>>> import numpy as np
>>> import numpy.linalg as la
>>> np.set_printoptions(suppress=True, linewidth=140)
>>> rnd = lambda a: np.round(a, 3) + 0
>>> r0 = np.array([2, -1, 2, -2])
>>> A = np.array([np.roll(r0, i) for i in range(4)])
>>> print(A)
[[ 2 -1  2 -2]
 [-2  2 -1  2]
 [ 2 -2  2 -1]
 [-1  2 -2  2]]
>>> x = np.array([-5, 9, 6, 5])
>>> y = A @ x
>>> print(y)
[-17  32 -21  21]
>>> print(rnd(la.solve(A, A[:, 3])))
[0. 0. 0. 1.]
>>> data = np.load("out9.npy")
>>> print(data)
[[ 0. -3.  0.  0.  0.]
 [-3.  1. -3.  0.  0.]
 [ 0. -3.  7. -3.  0.]
 [ 0.  0. -3.  8. -3.]
 [ 0.  0.  0. -3.  9.]]
>>> # equal to its transpose
>>> ev, evecs = la.eig(data)
>>> print(rnd(ev))
[-2.994  2.127  4.692  8.674 12.5  ]
>>> print(rnd(np.sort(la.eigvals(la.inv(data)))))
[-0.334  0.08   0.115  0.213  0.47 ]
>>> print(rnd(np.sort(la.eigvals(data @ data))))
[  4.526   8.962  22.013  75.241 156.257]
>>> A2 = la.inv(data)
>>> print(np.allclose(A2, data.T))
False
>>> print(rnd(la.inv(A2)))
[[ 0. -3.  0.  0.  0.]
 [-3.  1. -3.  0.  0.]
 [ 0. -3.  7. -3.  0.]
 [ 0.  0. -3.  8. -3.]
 [ 0.  0.  0. -3.  9.]]
>>> print(rnd(data @ A2))
[[1. 0. 0. 0. 0.]
 [0. 1. 0. 0. 0.]
 [0. 0. 1. 0. 0.]
 [0. 0. 0. 1. 0.]
 [0. 0. 0. 0. 1.]]
>>> rng = np.random.default_rng(37139)
>>> F = (rng.random((3, 3)) < 0.3) + np.eye(3)
>>> F /= F.sum(axis=1, keepdims=True)
>>> print(F)
[[1.  0.  0. ]
 [0.5 0.5 0. ]
 [0.5 0.  0.5]]
>>> # rows sum to 1
>>> hat = np.triu(np.array([[-4, 1, -1], [1, 3, 4], [4, -5, 4]]), 1) + np.eye(3)
>>> A2 = hat @ F @ la.inv(hat)
>>> print(la.matrix_rank(A2))
3
>>> print(A2)
[[ 1.  -0.5  2.5]
 [ 2.5 -2.  12.5]
 [ 0.5 -0.5  3. ]]
>>> print(rnd(np.poly(A2)))
[ 1.   -2.    1.25 -0.25]
>>> print(np.prod(np.diag(F)), rnd(la.det(F)))
0.25 0.25
>>> x = np.array([3, 2, 3])
>>> print((F @ x).argmax())
0
>>> print(F * x)
[[3.  0.  0. ]
 [1.5 1.  0. ]
 [1.5 0.  1.5]]
>>> print(F @ np.ones(3))
[1. 1. 1.]
>>> print(F @ x)
[3.  2.5 3. ]
>>> print(F @ (2 * x))
[6. 5. 6.]
>>> x = np.array([0, -1, 2])
>>> y = F @ x
>>> c, lr = np.zeros(3), 1 / la.norm(F, 2) ** 2
>>> for i in range(20):
...     c -= lr * F.T @ (F @ c - y)
...     if i % 5 == 0: print(i, round(la.norm(F @ c - y), 3))
... 
0 0.927
5 0.408
10 0.184
15 0.086
>>> print(rnd(c))
[ 0.022 -1.009  1.892]
>>> J = np.loadtxt("a.csv", delimiter=",")
>>> print(rnd(J))
[[-0.243 -0.97 ]
 [-0.97   0.243]]
>>> A2 = J + rng.integers(-2, 3, (2, 1)) @ rng.integers(-2, 3, (1, 2))
>>> print(rnd(A2))
[[-2.243  1.03 ]
 [ 3.03  -3.757]]
>>> print(A2 - J)
[[-2.  2.]
 [ 4. -4.]]
>>> print(la.matrix_rank(A2 - J, tol=1e-8))
1
>>> print(rnd(la.svd(A2 - J, compute_uv=False)))
[6.325 0.   ]
>>> x = np.array([-7, 6])
>>> y = A2 @ x
>>> c, lr = np.zeros(2), 1 / la.norm(A2, 2) ** 2
>>> for i in range(12):
...     c -= lr * A2.T @ (A2 @ c - y)
...     if i % 2 == 0: print(i, round(la.norm(A2 @ c - y), 3))
... 
0 0.836
2 0.778
4 0.725
6 0.675
8 0.629
10 0.586
>>> print(rnd(la.cond(A2)))
5.352
>>> ev, evecs = la.eig(J)
>>> print(rnd(np.sort(la.eigvals(la.inv(J)))))
[-1.  1.]
>>> print(rnd(ev))
[-1.  1.]
>>> print(rnd(np.sort(la.eigvals(J @ J))))
[1. 1.]
>>> print(rnd(np.sort(la.eigvals(J.T))))
[-1.  1.]
>>> mat = np.load("w.npy")
>>> print(mat)
[[ 2  0  0  0]
 [ 0 -5  0  0]
 [ 0  0  4  0]
 [ 0  0  0 -4]]
>>> # symmetric
>>> t3 = np.stack([mat, -1 * mat, mat[::-1]])
>>> print(rnd(la.det(t3)))
[160. 160. 160.]
>>> print(t3.shape)
(3, 4, 4)
>>> print(rnd(la.norm(t3, axis=(1, 2))))
[7.81 7.81 7.81]
>>> print(la.matrix_rank(t3))
[4 4 4]
>>> K = np.loadtxt("block10.csv", delimiter=",")
>>> print(K)
[[-4.  1. -1.  0.]
 [ 1.  2. -1. -1.]
 [-1. -1. -2.  2.]
 [ 0. -1.  2.  4.]]
>>> # symmetric
>>> A2 = K[0, 0] * K[1:] - np.outer(K[1:, 0], K[0])
>>> print(A2)
[[  0.  -9.   5.   4.]
 [  0.   5.   7.  -8.]
 [  0.   4.  -8. -16.]]
>>> print(np.flatnonzero(~A2.round(6).any(axis=1)))
[]
>>> print(la.matrix_rank(A2), la.matrix_rank(K))
3 4
